In [1]: import numpy as np

In [2]: from numpy import linalg as LA

In [3]: np.set_printoptions(precision=4, suppress=True, linewidth=140)

In [4]: feats = np.load("w.npy")

In [5]: feats
Out[5]: 
array([[ -9.3657,   0.5229,  20.765 , -48.6126],
       [ -9.3062,  -0.3994,  20.9008, -48.6799],
       [-10.275 ,   0.7303,  19.4753, -48.796 ],
       [-10.3074,  -0.2079,  19.4704, -48.466 ],
       [ -9.768 ,   0.7214,  20.9415, -49.5363],
       [ -9.3687,  -0.4324,  21.7903, -50.3288],
       [ -9.7517,  -0.8995,  20.6283, -48.3159],
       [ -9.7589,  -1.4819,  21.3057, -51.4537],
       [ -9.2898,   0.8008,  19.796 , -52.2534],
       [ -9.6347,   0.4546,  19.7828, -50.8883],
       [-10.5633,   0.9995,  19.2108, -49.2652],
       [-10.7557,   0.8414,  21.7199, -50.5552],
       [-10.4233,  -0.0486,  19.1991, -48.4776],
       [-10.0892,  -0.5792,  20.1341, -49.0031],
       [ -9.9568,  -0.196 ,  20.3733, -50.1016],
       [ -9.2864,   0.2668,  19.7632, -50.0589],
       [ -9.4717,  -0.0474,  18.1422, -50.1688],
       [ -9.9871,   1.2217,  20.0571, -50.1315],
       [ -9.1078,  -0.6328,  21.5755, -48.9829],
       [ -8.9839,  -0.5845,  21.703 , -48.7184],
       [-12.5429,  -0.8686,  19.8695, -48.7823]])

In [6]: LA.matrix_rank(feats, rtol=0.1)
Out[6]: np.int64(1)

In [7]: LA.cond(feats) > 100
Out[7]: np.False_

In [8]: round(np.log10(LA.cond(feats)))
Out[8]: 2

In [9]: np.abs(LA.svd(feats)[2][-1])
Out[9]: array([0.2016, 0.8712, 0.3987, 0.2037])

In [10]: D = LA.norm(feats[:, None] - feats[None], axis=-1)

In [11]: (D + 1e9 * np.eye(21)).round(6).argmin(axis=1)
Out[11]: array([ 1, 18, 10, 12,  0, 18,  1,  5,  9, 15,  2,  4,  3,  3, 15,  9, 15,  9, 19, 18,  3])

In [12]: D[10].round(6).argsort(kind="stable")[:4]
Out[12]: array([10,  2, 12, 17])

In [13]: D.shape
Out[13]: (21, 21)

In [14]: D.mean(axis=1).argmax()
Out[14]: np.int64(20)

In [15]: np.flatnonzero(D[10] < D.mean() / 2)
Out[15]: array([ 2, 10])

In [16]: LA.matrix_rank(D ** 2)
Out[16]: np.int64(6)

In [17]: P = feats @ LA.solve(feats.T @ feats, feats.T)

In [18]: np.round(LA.eigvalsh(P), 4) + 0
Out[18]: array([0., 0., 0., 0., 0., 0., 0., 0., 0., 0., 0., 0., 0., 0., 0., 0., 0., 1., 1., 1., 1.])

In [19]: round(float(np.trace(P)), 4)
Out[19]: 4.0

In [20]: np.allclose(P @ P, P)
Out[20]: True

In [21]: Ac = feats - feats.mean(axis=1)
ValueError: operands could not be broadcast together with shapes (21,4) (21,) 


In [22]: Ac = feats - feats.mean(axis=0)

In [23]: U, sig, Vh = LA.svd(Ac, full_matrices=False)

In [24]: np.abs(U[:, 0]).argmax()
Out[24]: np.int64(8)

In [25]: np.round(Ac.mean(axis=0), 4) + 0
Out[25]: array([0., 0., 0., 0.])

In [26]: round(float((sig ** 2).sum() ** 2 / (sig ** 4).sum()), 4)
Out[26]: 3.293

In [27]: sig
Out[27]: array([5.0592, 4.7378, 3.1818, 2.7993])

In [28]: np.searchsorted(np.cumsum(sig ** 2) / (sig ** 2).sum(), 0.9) + 1
Out[28]: np.int64(4)

In [29]: x0 = np.array([2, 1, -1, 1])

In [30]: feats @ np.eye(4)[0]
Out[30]: 
array([ -9.3657,  -9.3062, -10.275 , -10.3074,  -9.768 ,  -9.3687,  -9.7517,  -9.7589,  -9.2898,  -9.6347, -10.5633, -10.7557, -10.4233,
       -10.0892,  -9.9568,  -9.2864,  -9.4717,  -9.9871,  -9.1078,  -8.9839, -12.5429])

In [31]: np.sign((feats @ x0).round(6))
Out[31]: array([-1., -1., -1., -1., -1., -1., -1., -1., -1., -1., -1., -1., -1., -1., -1., -1., -1., -1., -1., -1., -1.])

In [32]: rng = np.random.default_rng(5035)

In [33]: data = rng.normal(size=(32, 13)) + 5 * np.array([3, -1, -2, -2, 2, 3, 3, 0, 1, 1, 1, 1, 1])

In [34]: data
Out[34]: 
array([[ 15.9497,  -4.1738,  -9.4697, -10.1749,   9.6748,  14.0813,  13.9058,  -0.0912,   3.808 ,   2.2674,   3.0314,   4.2956,   3.6397],
       [ 14.8201,  -4.1251,  -9.9037,  -9.4758,   9.6695,  15.3558,  14.2877,   0.6316,   4.8654,   4.1752,   6.4334,   6.0899,   5.0931],
       [ 12.9117,  -2.04  , -10.7231, -10.4492,  12.4198,  15.5652,  13.9529,   0.0602,   5.605 ,   7.0021,   5.6901,   2.9704,   5.1068],
       [ 15.4609,  -3.7598,  -9.2242, -10.4165,   9.6801,  14.7082,  17.1157,   0.0974,   4.3507,   4.8453,   4.9434,   4.8141,   3.9727],
       [ 16.2915,  -3.5024, -12.0274, -10.8278,   8.451 ,  14.9064,  12.9503,   1.2071,   5.0965,   4.1375,   6.6351,   4.3348,   4.4536],
       [ 16.8719,  -4.7976,  -9.4333,  -8.5509,  10.3038,  15.9608,  14.8872,   0.3749,   5.407 ,   6.5947,   4.7134,   5.4226,   4.1391],
       [ 14.4868,  -4.8724, -10.9561, -10.087 ,   9.5603,  15.3824,  14.2754,  -0.0458,   4.8155,   3.9049,   5.9386,   5.0446,   2.6663],
       [ 14.3344,  -4.3767,  -9.2631,  -9.329 ,   9.5648,  12.8773,  16.5257,  -1.3258,   7.0236,   5.3529,   6.1286,   5.0841,   3.6081],
       [ 14.3802,  -3.5406, -10.3952, -10.4498,   7.7352,  13.2065,  16.2386,   0.2432,   5.7905,   4.6035,   4.9509,   3.2919,   4.7183],
       [ 15.8115,  -5.0456,  -9.1842, -11.6295,   9.9975,  15.1752,  16.1752,   0.1886,   5.0126,   4.564 ,   4.3529,   4.5713,   6.412 ],
       [ 14.8471,  -5.2446, -10.8174, -10.2999,  10.3931,  14.5159,  15.188 ,  -0.6126,   6.3507,   6.3857,   6.2363,   6.4173,   5.6528],
       [ 14.3308,  -4.7745, -12.8899,  -9.53  ,   9.1523,  16.6308,  16.8485,   0.2479,   3.6879,   5.5651,   7.0514,   6.6688,   5.2575],
       [ 14.9093,  -4.2863,  -9.3334, -10.4483,   8.118 ,  14.6158,  14.2101,  -1.461 ,   4.7425,   5.1495,   6.6454,   4.5286,   5.2389],
       [ 16.0608,  -3.2513, -11.4122, -11.193 ,   9.1043,  16.0619,  15.618 ,  -0.8475,   5.3156,   7.2451,   5.636 ,   4.2028,   4.7187],
       [ 13.8614,  -4.6011, -10.5168,  -8.1571,  10.2258,  15.2849,  14.669 ,   1.1001,   3.8311,   5.7943,   6.4294,   4.6643,   5.9527],
       [ 15.5176,  -5.7027, -11.3813, -11.044 ,   8.5834,  12.1406,  15.0876,   0.1643,   6.0528,   6.2955,   4.9821,   6.2571,   5.1277],
       [ 15.3553,  -6.4163,  -8.1766, -10.5084,  11.1222,  13.5922,  14.1541,  -0.6787,   5.0578,   3.8696,   5.0622,   4.5797,   5.0364],
       [ 14.5143,  -6.3775,  -9.3423, -10.4677,  10.5819,  12.8986,  13.8574,  -1.0042,   4.6264,   4.6646,   5.475 ,   6.2362,   6.1257],
       [ 14.8175,  -4.963 ,  -9.3224,  -9.5219,   9.1491,  13.5829,  14.4206,   0.9417,   5.2133,   5.5874,   5.3597,   4.0164,   3.7035],
       [ 17.8856,  -3.0796, -10.257 ,  -9.1415,   8.9287,  15.1009,  13.6498,  -2.8851,   5.5089,   2.9044,   4.3945,   4.8956,   6.3722],
       [ 14.1293,  -6.751 , -10.5164,  -9.7231,  11.1589,  16.4883,  14.6471,   0.0702,   3.9687,   3.3619,   6.1032,   3.9841,   4.3832],
       [ 13.9493,  -3.9395, -11.6188,  -9.5209,  10.7851,  16.1996,  13.7523,   1.3125,   4.6573,   4.5856,   4.6225,   4.5037,   6.0168],
       [ 15.7816,  -3.6459, -10.0733,  -9.4346,   9.7431,  14.9378,  14.0518,   0.6285,   4.7655,   5.4207,   4.4407,   6.1262,   5.3674],
       [ 15.3469,  -7.5615,  -9.9535,  -9.5689,  11.4789,  14.0847,  15.7594,   1.6455,   5.8002,   6.1128,   5.4114,   4.6553,   6.3792],
       [ 15.4562,  -3.4957,  -9.576 ,  -9.5752,  10.9599,  15.0157,  14.1675,  -0.5132,   5.3129,   3.4332,   4.9675,   4.9393,   4.6554],
       [ 15.6237,  -4.0348,  -9.6917, -12.4203,  11.2235,  13.46  ,  15.3032,   1.1967,   5.2694,   5.7642,   6.1802,   6.8497,   4.7286],
       [ 14.0987,  -5.9451,  -9.4361, -10.3875,   8.8987,  14.9153,  15.8327,  -0.1709,   5.4054,   4.7365,   4.909 ,   5.4924,   5.3835],
       [ 13.5068,  -4.2556, -10.244 , -10.3515,  11.2039,  14.9109,  14.2257,   0.6209,   3.5425,   5.0116,   6.904 ,   3.8145,   5.1929],
       [ 15.6057,  -5.5817, -10.4788,  -8.9822,  12.804 ,  14.0008,  14.8777,   0.0401,   4.0503,   2.3606,   4.0068,   3.6874,   4.7577],
       [ 13.4259,  -4.8584,  -9.5048,  -9.576 ,  10.0977,  12.7219,  16.8748,  -1.6823,   5.3832,   6.2956,   5.4846,   4.1712,   3.6217],
       [ 16.3127,  -7.3626,  -9.5503, -10.2185,   9.7729,  14.4707,  15.5539,   0.2734,   5.1957,   7.4974,   5.851 ,   5.6742,   3.4938],
       [ 13.217 ,  -4.6358,  -7.9068, -12.05  ,  10.1046,  14.6438,  16.2061,  -0.7233,   3.4936,   4.5449,   5.7231,   5.8744,   5.5165]])

In [35]: W1 = np.array([[2, 0, 1, -4, -3, 0],
    ...:     [-5, 3, -1, 3, 4, -3],
    ...:     [2, 1, 3, 4, -5, -2],
    ...:     [1, 4, -2, -4, -5, 0],
    ...:     [-2, 3, -2, -1, 5, 0],
    ...:     [1, 4, -4, 5, 0, -2],
    ...:     [0, 0, -3, -2, 3, 3],
    ...:     [-3, -1, 2, -5, -5, -4],
    ...:     [4, 5, 5, 0, -4, 2],
    ...:     [-5, 5, 1, 2, 4, -4],
    ...:     [2, -3, 0, 2, 3, -2],
    ...:     [-1, 2, 0, 5, -1, 3],
    ...:     [-1, 0, -3, 0, -4, 4]])

In [36]: b = np.array([-3, 1, 3, 8, -5, 7])

In [37]: act = np.maximum(data @ W1 + b, 0)

In [38]: (act > 0).mean(axis=0)
Out[38]: array([0.8125, 1.    , 0.    , 0.9062, 1.    , 1.    ])

In [39]: LA.matrix_rank(act)
Out[39]: np.int64(5)

In [40]: cent = np.array([[4, 8, 3], [8, 4, 3], [2, 4, 5], [1, 0, 8], [1, 3, 0], [5, 5, 4]])

In [41]: W1 @ cent
Out[41]: 
array([[  3,  11, -21],
       [ -6, -35,   1],
       [ 11,   7,  48],
       [ 23,   1, -27],
       [ 16,   3, -15],
       [ 23,  -2,  27],
       [ 10,  12, -19],
       [-46, -55, -58],
       [ 72,  70,  60],
       [  8, -24,   5],
       [-21,   3,   5],
       [ 31,  12,  55],
       [  6, -12,  -2]])

In [42]: (act @ cent).round(6).argmax(axis=1)
Out[42]: array([1, 0, 0, 1, 1, 0, 1, 1, 1, 1, 0, 0, 1, 0, 0, 1, 1, 1, 0, 1, 1, 0, 0, 0, 0, 0, 1, 1, 1, 1, 1, 1])
